$ python3 -q
>>> import numpy as np
>>> np.set_printoptions(suppress=True, linewidth=120)
>>> J = np.loadtxt("test9.csv", delimiter=",")
>>> J
array([[-65.4 ,  25.42,  -0.31],
       [ 10.37,   0.69,  -0.7 ],
       [ 20.52,  -2.28,   7.4 ],
       [ 15.6 , -12.58, -13.88],
       [ -0.88,  -6.67,  -9.14],
       [-35.85,   6.65,  -4.99],
       [-14.81,   4.85,   0.01],
       [ 27.55,  -1.86,   8.87],
       [-21.92,  -5.87, -12.56],
       [ -0.14,  -9.28,   1.63],
       [  2.78, -12.7 ,  -1.3 ],
       [  1.39,  -1.66,   0.4 ],
       [  2.11,   4.12,   7.41],
       [-12.2 ,  -0.26,   2.8 ],
       [  5.99, -18.84,   0.33],
       [  4.5 ,   4.8 ,   8.64]])
>>> idx = J[:, 1] > np.median(J[:, 1])
>>> f = J[idx].mean(axis=0) - J[~idx].mean(axis=0)
>>> f.round(2)
array([-19.92,  14.34,   3.99])
>>> np.argsort(-np.abs(f).round(6), kind="stable")
array([0, 1, 2])
>>> Ac = J - J.mean(axis=0)
>>> vecs = np.linalg.svd(Ac)[2][:1]
>>> out = Ac - Ac @ vecs.T @ vecs
>>> np.round(np.diag(vecs.T @ vecs), 2) + 0
array([0.9, 0.1, 0. ])
>>> np.round((Ac @ vecs.T).std(axis=0), 2)
array([23.19])
>>> np.round(out.std(axis=0), 2)
array([1.94, 6.74, 6.59])
>>> P = J @ np.linalg.solve(J.T @ J, J.T)
>>> np.round(P @ J[:, 0], 2)
array([-65.4 ,  10.37,  20.52,  15.6 ,  -0.88, -35.85, -14.81,  27.55, -21.92,  -0.14,   2.78,   1.39,   2.11, -12.2 ,
         5.99,   4.5 ])
>>> np.round(np.linalg.eigvalsh(P), 2) + 0
array([0., 0., 0., 0., 0., 0., 0., 0., 0., 0., 0., 0., 0., 1., 1., 1.])
>>> np.linalg.matrix_rank(np.eye(16) - P)
np.int64(13)
>>> arr = np.load("run2.npy")
>>> arr
array([[ 9,  3],
       [ 1, -4]])
>>> rng = np.random.default_rng(131193)
>>> idx = rng.permutation(2)
>>> idx
array([0, 1])
>>> out = arr[idx][:, idx]
>>> np.trace(out)
np.int64(5)
>>> np.allclose(out, arr)
True
>>> x = np.array([9, 3])
>>> y = arr @ x
>>> coef, lr = np.zeros(2), 1 / np.linalg.norm(arr, 2) ** 2
>>> for i in range(200):
...     coef -= lr * arr.T @ (arr @ coef - y)
...     if i % 50 == 0: print(i, round(np.linalg.norm(arr @ coef - y), 2))
... 
0 0.56
50 0.0
100 0.0
150 0.0
>>> coef.round(2)
array([9., 3.])
